% ipython --no-banner

In [1]: import numpy as np

In [2]: from numpy import linalg as LA

In [3]: np.set_printoptions(precision=2, suppress=True, linewidth=120)

In [4]: M = np.loadtxt("case4.csv", delimiter=",")

In [5]: M
Out[5]: 
array([[2., 1., 0.],
       [0., 2., 1.],
       [0., 0., 2.]])

In [6]: vec = np.array([2, 3, 3])

In [7]: rhs = M @ vec

In [8]: rhs
Out[8]: array([7., 9., 6.])

In [9]: LA.solve(M, M[:, 0])
Out[9]: array([1., 0., 0.])

In [10]: LA.solve(M, rhs)
Out[10]: array([2., 3., 3.])

In [11]: rng = np.random.default_rng(417210)

In [12]: labels = rng.permutation(3)

In [13]: labels
Out[13]: array([0, 1, 2])

In [14]: Y = M[labels][:, labels]

In [15]: np.round(LA.det(Y), 2), np.round(LA.det(M[labels]), 2)
Out[15]: (np.float64(8.0), np.float64(8.0))

In [16]: np.trace(Y)
Out[16]: np.float64(6.0)

In [17]: np.einsum("ii->", M)
Out[17]: np.float64(6.0)

In [18]: np.kron(np.eye(2, dtype=int), M)
Out[18]: 
array([[2., 1., 0., 0., 0., 0.],
       [0., 2., 1., 0., 0., 0.],
       [0., 0., 2., 0., 0., 0.],
       [0., 0., 0., 2., 1., 0.],
       [0., 0., 0., 0., 2., 1.],
       [0., 0., 0., 0., 0., 2.]])

In [19]: round(LA.eigvals(M).sum().real, 2)
Out[19]: np.float64(6.0)

In [20]: np.round(LA.det(M.T), 2)
Out[20]: np.float64(8.0)

In [21]: np.round(LA.det(M[::-1]), 2)
Out[21]: np.float64(-8.0)

In [22]: Y = M / np.sqrt((M ** 2).mean(axis=1, keepdims=True))

In [23]: M - M.mean(axis=1, keepdims=True)
Out[23]: 
array([[ 1.  ,  0.  , -1.  ],
       [-1.  ,  1.  ,  0.  ],
       [-0.67, -0.67,  1.33]])

In [24]: LA.matrix_rank(Y) == LA.matrix_rank(M)
Out[24]: np.True_

In [25]: Y[2]
Out[25]: array([0.  , 0.  , 1.73])

In [26]: Y = LA.invert(M)
---------------------------------------------------------------------------
AttributeError                            Traceback (most recent call last)
Cell In[26], line 1
----> 1 Y = LA.invert(M)

AttributeError: module 'numpy.linalg' has no attribute 'invert'

In [27]: Y = LA.inv(M)

In [28]: (np.abs(Y) > 1e-9).astype(int)
Out[28]: 
array([[1, 1, 1],
       [0, 1, 1],
       [0, 0, 1]])

In [29]: round(LA.slogdet(M)[0], 2)
Out[29]: np.float64(1.0)

In [30]: LA.det(M) * Y
Out[30]: 
array([[ 4., -2.,  1.],
       [ 0.,  4., -2.],
       [ 0.,  0.,  4.]])

In [31]: np.allclose(Y, M.T)
Out[31]: False

In [32]: m1 = np.loadtxt("data.csv", delimiter=",")

In [33]: m1
Out[33]: 
array([[0.9, 0.3],
       [0.3, 0.1]])

In [34]: # null space of dimension 1

In [35]: w, vecs = LA.eigh(m1)

In [36]: vec = np.array([1, 3])

In [37]: LA.eigvalsh(m1[1:, 1:])
Out[37]: array([0.1])

In [38]: np.abs(m1).sum(axis=1).max(), np.abs(w).max()
Out[38]: (np.float64(1.2), np.float64(1.0))

In [39]: np.round(vec @ m1 @ vec, 2)
Out[39]: np.float64(3.6)

In [40]: vec @ m1 @ vec / (vec @ vec), round(float(w[0]), 2), w[-1]
Out[40]: (np.float64(0.36), 0.0, np.float64(1.0))

In [41]: round(float(LA.eigvals(m1).sum().real), 2)
Out[41]: 1.0

In [42]: round(float(LA.det(2 * m1)), 2), round(float(LA.det(m1)), 2)
Out[42]: (0.0, 0.0)

In [43]: E = np.load("a.npy")

In [44]: E
Out[44]: 
array([[21,  0, 28, 18,  0, 24],
       [ 7, 14,  0,  6, 12,  0],
       [21, 28, 35, 18, 24, 30],
       [ 9,  0, 12, 15,  0, 20],
       [ 3,  6,  0,  5, 10,  0],
       [ 9, 12, 15, 15, 20, 25]])

In [45]: Q, vecs = LA.qr(E[:, :5])[0], LA.qr(E[:, 5:])[0]

In [46]: sv = LA.svd(Q.T @ vecs, compute_uv=False)

In [47]: round(LA.norm(Q @ Q.T - vecs @ vecs.T, 2), 2)
Out[47]: np.float64(1.0)

In [48]: np.degrees(np.arccos(sv.clip(0, 1)))
Out[48]: array([4.15])
